% python3 -q
>>> import numpy as np
>>> np.set_printoptions(suppress=True, linewidth=140)
>>> def rnd(a):
...     return np.round(a, 4) + 0
... 
>>> B = np.array([[3, 3, 1, 0]])
>>> m1 = B.T @ B
>>> print(m1)
[[9 9 3 0]
 [9 9 3 0]
 [3 3 1 0]
 [0 0 0 0]]
>>> rnd(np.abs(np.linalg.eigvals(m1)).max())
np.float64(19.0)
>>> rnd(np.sort(np.abs(np.linalg.eigvals(m1))))
array([ 0.,  0.,  0., 19.])
>>> np.linalg.matrix_power(m1, 3)
array([[3249, 3249, 1083,    0],
       [3249, 3249, 1083,    0],
       [1083, 1083,  361,    0],
       [   0,    0,    0,    0]])
>>> np.linalg.determinant(m1)
Traceback (most recent call last):
  File "<python-input-9>", line 1, in <module>
    np.linalg.determinant(m1)
    ^^^^^^^^^^^^^^^^^^^^^
AttributeError: module 'numpy.linalg' has no attribute 'determinant'
>>> np.allclose(m1, m1.T)
True
>>> m1.inv()
Traceback (most recent call last):
  File "<python-input-11>", line 1, in <module>
    m1.inv()
    ^^^^^^
AttributeError: 'numpy.ndarray' object has no attribute 'inv'
>>> (m1 - m1.T) / 2
array([[0., 0., 0., 0.],
       [0., 0., 0., 0.],
       [0., 0., 0., 0.],
       [0., 0., 0., 0.]])
>>> assert m1 == m1.T
Traceback (most recent call last):
  File "<python-input-13>", line 1, in <module>
    assert m1 == m1.T
           ^^^^^^^^^^
ValueError: The truth value of an array with more than one element is ambiguous. Use a.any() or a.all()
>>> proj = np.triu(np.array([[3, 2, 1, 0], [0, 1, 3, 3], [2, 2, 1, 1], [3, 3, 0, 0]]), 1) + np.eye(4)
>>> B = proj @ m1 @ np.linalg.inv(proj)
>>> np.linalg.matrix_rank(B)
np.int64(1)
>>> rnd(np.poly(B))
array([  1., -19.,   0.,   0.,   0.])
>>> print(rnd(np.linalg.det(B)))
0.0
>>> B
array([[ 30., -30.,  70.,  20.],
       [ 18., -18.,  42.,  12.],
       [  3.,  -3.,   7.,   2.],
       [  0.,   0.,   0.,   0.]])
>>> arr = np.load("case2.npy")
>>> arr
array([[  8,  -8,   6,   7],
       [  8,  -8,   6,   7],
       [ -3,  -3,  -3,  -8],
       [  0,   0,   0,   0],
       [  3,  -8,  -3, -12],
       [  4,  -4,  -5, -17],
       [  4,  -4,  -5, -17],
       [  6,  -5,   0,  -4],
       [  7,  -1,  -2,  -9],
       [  6,  -5,   0,  -4],
       [  0,   0,   0,   0],
       [ 15,  -9,   4,  -2],
       [  6,  -5,   0,  -4],
       [  8,  -8,   6,   7],
       [ 11, -16,   3,  -5],
       [  6,  -5,   0,  -4],
       [  0,   0,   0,   0],
       [ 13,  -6,  -2, -13]])
>>> blk = np.stack([arr, 4 * arr, arr[::-1]])
>>> blk.shape
(3, 18, 4)
>>> (blk @ arr.T).shape
(3, 18, 18)
>>> blk.sum(axis=0)
array([[ 53, -46,  28,  22],
       [ 40, -40,  30,  35],
       [ -9, -20, -15, -44],
       [ 11, -16,   3,  -5],
       [ 23, -48,  -9, -53],
       [ 26, -25, -25, -89],
       [ 35, -29, -21, -87],
       [ 30, -25,   0, -20],
       [ 41, -10, -10, -49],
       [ 37, -26,  -2, -29],
       [  6,  -5,   0,  -4],
       [ 79, -49,  15, -27],
       [ 34, -29,  -5, -37],
       [ 43, -48,  27,  23],
       [ 55, -80,  15, -25],
       [ 27, -28,  -3, -28],
       [  8,  -8,   6,   7],
       [ 73, -38,  -4, -58]])
>>> np.linalg.matrix_rank(blk.reshape(3, -1))
np.int64(2)
>>> x = np.array([3, 1, 0, 3])
>>> rhs = arr @ x
>>> rnd(np.linalg.lstsq(arr, rhs)[0])
array([3., 1., 0., 3.])
>>> rhs
array([ 37,  37, -36,   0, -35, -43, -43,   1,  -7,   1,   0,  30,   1,  37,   2,   1,   0,  -6])
>>> rng = np.random.default_rng(75)
>>> rhs = rhs + 0.3 * rng.normal(size=18)
>>> rnd(rhs)
array([ 36.6674,  37.1189, -35.8781,   0.1308, -34.847 , -42.9926, -42.8664,   1.3189,  -6.445 ,   0.9546,  -0.2443,  29.5773,   1.0806,
        36.9511,   2.4797,   0.6121,  -0.1544,  -6.268 ])
>>> coef, *_ = np.linalg.lstsq(arr, rhs)
>>> rnd(arr.T @ (rhs - arr @ coef))
array([0., 0., 0., 0.])
>>> rnd(coef)
array([ 2.9746,  0.9755, -0.0006,  2.9913])
>>> rnd(np.linalg.norm(rhs - arr @ coef))
np.float64(1.058)
>>> coef.round()
array([ 3.,  1., -0.,  3.])
>>> Q, evecs = np.linalg.qr(arr[:, :3])[0], np.linalg.qr(arr[:, 3:])[0]
>>> sigma = np.linalg.svd(Q.T @ evecs, compute_uv=False)
>>> print((sigma > 0.9).sum())
1
>>> rnd(np.linalg.norm(Q @ Q.T - evecs @ evecs.T, 2))
np.float64(1.0)
>>> rnd(sigma)
array([0.9965])
>>> rnd(np.degrees(np.arccos(sigma.clip(0, 1))))
array([4.7686])
>>> sigma = 5 * 0.9 ** np.arange(3)
>>> Q, _ = np.linalg.qr(np.array([[0.0, -0.4, 0.6], [-0.6, 1.3, 0.7], [-1.6, 0.1, -0.4]]))
>>> J = rng.normal(size=(25, 3)) * sigma @ Q
>>> rnd(J)
array([[-3.4926, -0.0631,  1.0326],
       [ 6.3353, -3.2124, -2.017 ],
       [ 3.4298, -0.8496,  3.4779],
       [-3.7073, -2.1752, -2.2755],
       [-2.8824,  2.5761,  2.7102],
       [-0.6331, -1.3472,  2.3841],
       [-3.5969,  0.3591, -5.7501],
       [-0.1174, -2.5852,  1.777 ],
       [-3.4019,  8.9747, -0.4642],
       [ 0.8152,  8.0759, -3.9265],
       [ 5.1462, -5.7225,  2.4862],
       [-7.9304,  7.5272, -3.7268],
       [ 3.8625, -5.1425,  6.1925],
       [-0.2141, -4.5977, -3.1627],
       [-3.0217, -6.6495, -4.756 ],
       [ 1.748 ,  4.5811, -3.264 ],
       [-0.4355,  0.9512, -1.7113],
       [ 2.4307,  5.4569,  3.2132],
       [-2.0716, -6.9284, -2.2056],
       [ 5.9439, -6.0076, -1.4295],
       [ 7.9797,  3.2646,  0.1885],
       [-3.961 , -0.8985,  0.0461],
       [-4.794 , -0.438 , -3.7971],
       [-0.1295, -0.5615,  5.5821],
       [ 0.9897, -7.3433,  0.4477]])
>>> Xc = (J - J.mean(axis=0)) / J.std(axis=0)
>>> print(rnd(Xc.std(axis=0)))
[1. 1. 1.]
>>> coef = np.linalg.lstsq(np.delete(Xc, 0, axis=1), Xc[:, 0])[0]
>>> rnd(coef)
array([-0.2049,  0.3415])
>>> B = np.c_[J[:, :1] @ np.array([[0]]), np.array([3, -3, 2, -5, 1, 4, 5, 3, 1, 1, 5, -2, 1, -2, 0, 0, 0, 4, 1, 5, -3, 5, 5, -5, 4])]
>>> B
array([[ 0.,  3.],
       [ 0., -3.],
       [ 0.,  2.],
       [ 0., -5.],
       [ 0.,  1.],
       [ 0.,  4.],
       [ 0.,  5.],
       [ 0.,  3.],
       [ 0.,  1.],
       [ 0.,  1.],
       [ 0.,  5.],
       [ 0., -2.],
       [ 0.,  1.],
       [ 0., -2.],
       [ 0.,  0.],
       [ 0.,  0.],
       [ 0.,  0.],
       [ 0.,  4.],
       [ 0.,  1.],
       [ 0.,  5.],
       [ 0., -3.],
       [ 0.,  5.],
       [ 0.,  5.],
       [ 0., -5.],
       [ 0.,  4.]])
>>> rnd(np.linalg.norm(B - J @ np.linalg.lstsq(J, B)[0], axis=0))
array([ 0.    , 16.2868])
>>> x = np.array([-2, -1, 3])
>>> rhs = J @ x
>>> rnd(np.linalg.pinv(J) @ J)
array([[1., 0., 0.],
       [0., 1., 0.],
       [0., 0., 1.]])
>>> rnd(np.linalg.lstsq(J, rhs)[0])
array([-2., -1.,  3.])
>>> rhs = rhs + 0.1 * rng.normal(size=25)
>>> rnd(rhs)
array([ 10.2989, -15.5728,   4.3976,   2.8906,  11.3088,   9.8594, -10.4463,   8.2137,  -3.468 , -21.2672,   2.933 ,  -2.8065,  16.0377,
        -4.443 ,  -1.5733, -17.8225,  -5.1272,  -0.8245,   4.5769, -10.0595, -18.6258,   8.877 ,  -1.3828,  17.521 ,   6.7899])
>>> coef, *_ = np.linalg.lstsq(J, rhs)
>>> print(coef.round())
[-2. -1.  3.]
>>> rnd(J.T @ (rhs - J @ coef))
array([0., 0., 0.])
>>> Xc = J - J.mean(axis=0)
>>> left, sigma, VT = np.linalg.svd(Xc, full_matrices=False)
>>> print(rnd((sigma ** 2).sum() ** 2 / (sigma ** 4).sum()))
2.4722
>>> rnd(VT[0] * np.sign(VT[0, np.abs(VT[0]).argmax()]))
array([-0.4804,  0.8441, -0.238 ])
>>> rnd(Xc.mean(axis=0))
array([0., 0., 0.])
>>> np.searchsorted(np.cumsum(sigma ** 2) / (sigma ** 2).sum(), 0.9) + 1
np.int64(3)
>>> print(np.abs(VT[0]).argmax())
1
>>> K = np.array([[2, 1, 1, 2, 1], [2, 2, 2, 1, 1], [2, 2, 2, 1, 1], [1, 2, 0, 0, 0]])
>>> t = np.radians(135)
>>> r_ = np.eye(4)
>>> r_[2, 2] = r_[3, 3] = np.cos(t)
>>> r_[2, 3], r_[3, 2] = -np.sin(t), np.sin(t)
>>> print(rnd(r_))
[[ 1.      0.      0.      0.    ]
 [ 0.      1.      0.      0.    ]
 [ 0.      0.     -0.7071 -0.7071]
 [ 0.      0.      0.7071 -0.7071]]
>>> B = arr @ r_.T
>>> print(np.allclose(arr @ arr.T, B @ B.T))
True
>>> rnd(B)
array([[  8.    ,  -8.    ,  -9.1924,  -0.7071],
       [  8.    ,  -8.    ,  -9.1924,  -0.7071],
       [ -3.    ,  -3.    ,   7.7782,   3.5355],
       [  0.    ,   0.    ,   0.    ,   0.    ],
       [  3.    ,  -8.    ,  10.6066,   6.364 ],
       [  4.    ,  -4.    ,  15.5563,   8.4853],
       [  4.    ,  -4.    ,  15.5563,   8.4853],
       [  6.    ,  -5.    ,   2.8284,   2.8284],
       [  7.    ,  -1.    ,   7.7782,   4.9497],
       [  6.    ,  -5.    ,   2.8284,   2.8284],
       [  0.    ,   0.    ,   0.    ,   0.    ],
       [ 15.    ,  -9.    ,  -1.4142,   4.2426],
       [  6.    ,  -5.    ,   2.8284,   2.8284],
       [  8.    ,  -8.    ,  -9.1924,  -0.7071],
       [ 11.    , -16.    ,   1.4142,   5.6569],
       [  6.    ,  -5.    ,   2.8284,   2.8284],
       [  0.    ,   0.    ,   0.    ,   0.    ],
       [ 13.    ,  -6.    ,  10.6066,   7.7782]])
>>> rnd(np.linalg.det(r_)), rnd(np.trace(r_))
(np.float64(1.0), np.float64(0.5858))
